>>> import numpy as np
>>> import numpy.linalg as la
>>> np.set_printoptions(precision=2, suppress=True, linewidth=100)
>>> W0 = np.load("block11.npy")
>>> W0
array([[10, 15,  7],
       [15, 14, 16],
       [ 7, 16,  6]])
>>> U, s, Vh = la.svd(W0, full_matrices=False)
>>> s
array([36.45,  7.84,  1.39])
>>> s / s[0]
array([1.  , 0.22, 0.04])
>>> round(np.sqrt((s ** 2).sum()), 2), round(la.norm(W0), 2)
(np.float64(37.31), np.float64(37.31))
>>> np.abs(Vh[0])
array([0.52, 0.7 , 0.49])
>>> np.round(U.T @ U, 2) + 0
array([[1., 0., 0.],
       [0., 1., 0.],
       [0., 0., 1.]])
>>> np.cumsum(s ** 2) / np.sum(s ** 2)
array([0.95, 1.  , 1.  ])
>>> np.round(U.T @ W0 @ Vh.T, 2) + 0
array([[36.45,  0.  ,  0.  ],
       [ 0.  ,  7.84,  0.  ],
       [ 0.  ,  0.  ,  1.39]])
>>> np.abs(U[:, 0]).round(6).argmax()
np.int64(1)
>>> feats = np.array([[7.24, -8.41, -8.2],
...     [-6.09, 6.62, 4.76],
...     [-6.42, 8.66, 3.91],
...     [-6.79, 6.66, 3.19],
...     [-6.39, 7.23, 2.35],
...     [1.63, -1.39, 12.12],
...     [5.03, -7.09, -7.38],
...     [1.85, -4.65, 10.21],
...     [3.04, -3.87, 10.38],
...     [6.18, -5.93, -8.76],
...     [5.25, -4.41, 10.96],
...     [-8.52, 7.19, 4.26],
...     [-5.54, 8.16, 4.42],
...     [3.03, -4.17, 13.03]])
>>> cent = feats[[0, 8]].astype(float)
>>> for _ in range(5):
...     labels = la.norm(feats[:, None] - cent, axis=-1).argmin(axis=1)
...     cent = np.array([feats[labels == j].mean(axis=0) for j in range(2)])
... 
>>> labels
array([0, 1, 1, 1, 1, 1, 0, 1, 1, 0, 1, 1, 1, 1])
>>> np.bincount(labels)
array([ 3, 11])
>>> np.abs(cent[1] - cent[0]).argmax()
np.int64(2)
>>> hat = feats @ la.solve(feats.T @ feats, feats.T)
>>> hat @ feats[:, 0]
array([ 7.24, -6.09, -6.42, -6.79, -6.39,  1.63,  5.03,  1.85,  3.04,  6.18,  5.25, -8.52, -5.54,
        3.03])
>>> np.round(la.eigvalsh(hat), 2) + 0
array([0., 0., 0., 0., 0., 0., 0., 0., 0., 0., 0., 1., 1., 1.])
